% ipython --no-banner

In [1]: import numpy as np

In [2]: np.set_printoptions(precision=3, suppress=True, linewidth=160, sign=" ")

In [3]: def rnd(a):
   ...:     return np.round(a, 3) + 0
   ...: 

In [4]: E = np.loadtxt("test5.csv", delimiter=",")

In [5]: rnd(E)
Out[5]: 
array([[ 0.2  ,  0.2  ,  0.   ,  0.   ,  0.   ,  0.2  ,  0.   ,  0.   ,  0.2  ,  0.2  ],
       [ 0.333,  0.333,  0.   ,  0.   ,  0.   ,  0.   ,  0.   ,  0.333,  0.   ,  0.   ],
       [ 0.   ,  0.   ,  0.5  ,  0.   ,  0.   ,  0.   ,  0.   ,  0.   ,  0.   ,  0.5  ],
       [ 0.   ,  0.   ,  0.   ,  0.333,  0.333,  0.   ,  0.333,  0.   ,  0.   ,  0.   ],
       [ 0.   ,  0.   ,  0.   ,  0.   ,  0.5  ,  0.   ,  0.5  ,  0.   ,  0.   ,  0.   ],
       [ 0.2  ,  0.2  ,  0.2  ,  0.2  ,  0.   ,  0.2  ,  0.   ,  0.   ,  0.   ,  0.   ],
       [ 0.   ,  0.167,  0.167,  0.   ,  0.   ,  0.167,  0.333,  0.   ,  0.   ,  0.167],
       [ 0.   ,  0.25 ,  0.   ,  0.   ,  0.25 ,  0.   ,  0.25 ,  0.25 ,  0.   ,  0.   ],
       [ 0.   ,  0.   ,  0.2  ,  0.   ,  0.   ,  0.   ,  0.2  ,  0.   ,  0.4  ,  0.2  ],
       [ 0.   ,  0.167,  0.167,  0.167,  0.   ,  0.   ,  0.167,  0.167,  0.   ,  0.167]])

In [6]: theta = np.radians(72)

In [7]: Rm = np.eye(10)

In [8]: Rm[5, 5] = Rm[9, 9] = np.cos(theta)

In [9]: Rm[5, 9], Rm[9, 5] = -np.sin(theta), np.sin(theta)

In [10]: print(rnd(Rm))
[[ 1.     0.     0.     0.     0.     0.     0.     0.     0.     0.   ]
 [ 0.     1.     0.     0.     0.     0.     0.     0.     0.     0.   ]
 [ 0.     0.     1.     0.     0.     0.     0.     0.     0.     0.   ]
 [ 0.     0.     0.     1.     0.     0.     0.     0.     0.     0.   ]
 [ 0.     0.     0.     0.     1.     0.     0.     0.     0.     0.   ]
 [ 0.     0.     0.     0.     0.     0.309  0.     0.     0.    -0.951]
 [ 0.     0.     0.     0.     0.     0.     1.     0.     0.     0.   ]
 [ 0.     0.     0.     0.     0.     0.     0.     1.     0.     0.   ]
 [ 0.     0.     0.     0.     0.     0.     0.     0.     1.     0.   ]
 [ 0.     0.     0.     0.     0.     0.951  0.     0.     0.     0.309]]

In [11]: out = E @ Rm.T

In [12]: np.allclose(np.linalg.norm(E, axis=1), np.linalg.norm(out, axis=1))
Out[12]: True

In [13]: print(np.count_nonzero(E))
39

In [14]: rnd(np.linalg.norm(E))
Out[14]: np.float64(1.728)

In [15]: E.shape
Out[15]: (10, 10)

In [16]: rnd(E.mean(axis=0))
Out[16]: array([ 0.073,  0.132,  0.123,  0.07 ,  0.108,  0.057,  0.178,  0.075,  0.06 ,  0.123])

In [17]: np.unravel_index(np.abs(E).argmax(), E.shape)
Out[17]: (np.int64(2), np.int64(2))

In [18]: F = np.loadtxt("layer6.csv", delimiter=",")

In [19]: rnd(F)
Out[19]: 
array([[ 0.004, -0.028,  0.028,  0.02 ,  0.043, -0.012],
       [-0.028,  0.193, -0.193, -0.138, -0.303,  0.083],
       [ 0.028, -0.193,  0.193,  0.138,  0.303, -0.083],
       [ 0.02 , -0.138,  0.138,  0.098,  0.217, -0.059],
       [ 0.043, -0.303,  0.303,  0.217,  0.476, -0.13 ],
       [-0.012,  0.083, -0.083, -0.059, -0.13 ,  0.035]])

In [20]: # a projection of rank 1

In [21]: ev, vecs = np.linalg.eigh(F)

In [22]: x = np.array([1, 3, 9, 0, 2, 8])

In [23]: rnd(x @ F @ x)
Out[23]: np.float64(6.618)

In [24]: (np.sign(vecs[:, -1].round(6)) == np.sign(vecs[0, -1].round(6))).astype(int)
Out[24]: array([ 1,  0,  1,  1,  1,  0])

In [25]: rnd(np.abs(F).sum(axis=1).max()), rnd(np.abs(ev).max())
Out[25]: (np.float64(1.472), np.float64(1.0))

In [26]: rnd(np.linalg.eigvalsh(F[1:, 1:]))
Out[26]: array([ 0.   ,  0.   ,  0.   ,  0.   ,  0.996])

In [27]: M = np.loadtxt("mat.csv", delimiter=",")

In [28]: M
Out[28]: 
array([[ 2.05,  0.  ,  2.  ,  2.  ,  1.  ,  2.  ,  2.  ,  1.  ,  1.  ,  2.  ,  0.  ,  2.  ],
       [ 0.  ,  1.05,  1.  ,  0.  ,  1.  ,  2.  ,  2.  ,  2.  ,  1.  ,  0.  ,  1.  ,  1.  ],
       [ 1.  ,  1.  ,  1.05,  1.  ,  0.  ,  2.  ,  1.  ,  0.  ,  2.  ,  0.  ,  2.  ,  1.  ],
       [ 0.  ,  1.  ,  2.  ,  1.05,  0.  ,  0.  ,  0.  ,  2.  ,  2.  ,  2.  ,  2.  ,  1.  ],
       [ 2.  ,  0.  ,  0.  ,  1.  ,  0.05,  2.  ,  0.  ,  2.  ,  0.  ,  2.  ,  1.  ,  0.  ],
       [ 0.  ,  0.  ,  1.  ,  2.  ,  2.  ,  0.05,  0.  ,  2.  ,  1.  ,  0.  ,  1.  ,  0.  ],
       [ 1.  ,  1.  ,  1.  ,  1.  ,  2.  ,  1.  ,  0.05,  2.  ,  1.  ,  1.  ,  2.  ,  1.  ],
       [ 2.  ,  0.  ,  1.  ,  0.  ,  1.  ,  0.  ,  2.  ,  1.05,  0.  ,  2.  ,  1.  ,  1.  ],
       [ 2.  ,  1.  ,  2.  ,  0.  ,  2.  ,  1.  ,  0.  ,  0.  ,  0.05,  2.  ,  0.  ,  1.  ],
       [ 1.  ,  2.  ,  1.  ,  0.  ,  2.  ,  2.  ,  1.  ,  0.  ,  0.  ,  0.05,  0.  ,  1.  ],
       [ 2.  ,  1.  ,  1.  ,  2.  ,  0.  ,  1.  ,  0.  ,  2.  ,  1.  ,  1.  ,  0.05,  1.  ],
       [ 2.  ,  0.  ,  2.  ,  2.  ,  1.  ,  2.  ,  2.  ,  1.  ,  1.  ,  2.  ,  0.  ,  2.05]])

In [29]: Uu, sig, Vt = np.linalg.svd(M)

In [30]: print(rnd(sig))
[ 12.893   4.702   4.005   3.375   2.917   2.788   2.656   1.808   1.355   0.625   0.493   0.006]

In [31]: out = Uu[:, :11] @ np.diag(sig[:11]) @ Vt[:11]

In [32]: np.linalg.matrix_rank(out)
Out[32]: np.int64(11)

In [33]: print(rnd(np.abs(M - out).max()))
0.003

In [34]: rnd(np.linalg.norm(M - out) / np.linalg.norm(M))
Out[34]: np.float64(0.0)

In [35]: np.linalg.matrix_rank(M, rtol=0.05)
Out[35]: np.int64(9)

In [36]: theta = np.radians(15)

In [37]: Rm = np.eye(12)

In [38]: Rm[4, 4] = Rm[6, 6] = np.cos(theta)

In [39]: Rm[4, 6], Rm[6, 4] = -np.sin(theta), np.sin(theta)

In [40]: rnd(Rm)
Out[40]: 
array([[ 1.   ,  0.   ,  0.   ,  0.   ,  0.   ,  0.   ,  0.   ,  0.   ,  0.   ,  0.   ,  0.   ,  0.   ],
       [ 0.   ,  1.   ,  0.   ,  0.   ,  0.   ,  0.   ,  0.   ,  0.   ,  0.   ,  0.   ,  0.   ,  0.   ],
       [ 0.   ,  0.   ,  1.   ,  0.   ,  0.   ,  0.   ,  0.   ,  0.   ,  0.   ,  0.   ,  0.   ,  0.   ],
       [ 0.   ,  0.   ,  0.   ,  1.   ,  0.   ,  0.   ,  0.   ,  0.   ,  0.   ,  0.   ,  0.   ,  0.   ],
       [ 0.   ,  0.   ,  0.   ,  0.   ,  0.966,  0.   , -0.259,  0.   ,  0.   ,  0.   ,  0.   ,  0.   ],
       [ 0.   ,  0.   ,  0.   ,  0.   ,  0.   ,  1.   ,  0.   ,  0.   ,  0.   ,  0.   ,  0.   ,  0.   ],
       [ 0.   ,  0.   ,  0.   ,  0.   ,  0.259,  0.   ,  0.966,  0.   ,  0.   ,  0.   ,  0.   ,  0.   ],
       [ 0.   ,  0.   ,  0.   ,  0.   ,  0.   ,  0.   ,  0.   ,  1.   ,  0.   ,  0.   ,  0.   ,  0.   ],
       [ 0.   ,  0.   ,  0.   ,  0.   ,  0.   ,  0.   ,  0.   ,  0.   ,  1.   ,  0.   ,  0.   ,  0.   ],
       [ 0.   ,  0.   ,  0.   ,  0.   ,  0.   ,  0.   ,  0.   ,  0.   ,  0.   ,  1.   ,  0.   ,  0.   ],
       [ 0.   ,  0.   ,  0.   ,  0.   ,  0.   ,  0.   ,  0.   ,  0.   ,  0.   ,  0.   ,  1.   ,  0.   ],
       [ 0.   ,  0.   ,  0.   ,  0.   ,  0.   ,  0.   ,  0.   ,  0.   ,  0.   ,  0.   ,  0.   ,  1.   ]])

In [41]: out = M @ Rm.T

In [42]: np.allclose(M @ M.T, out @ out.T)
Out[42]: True
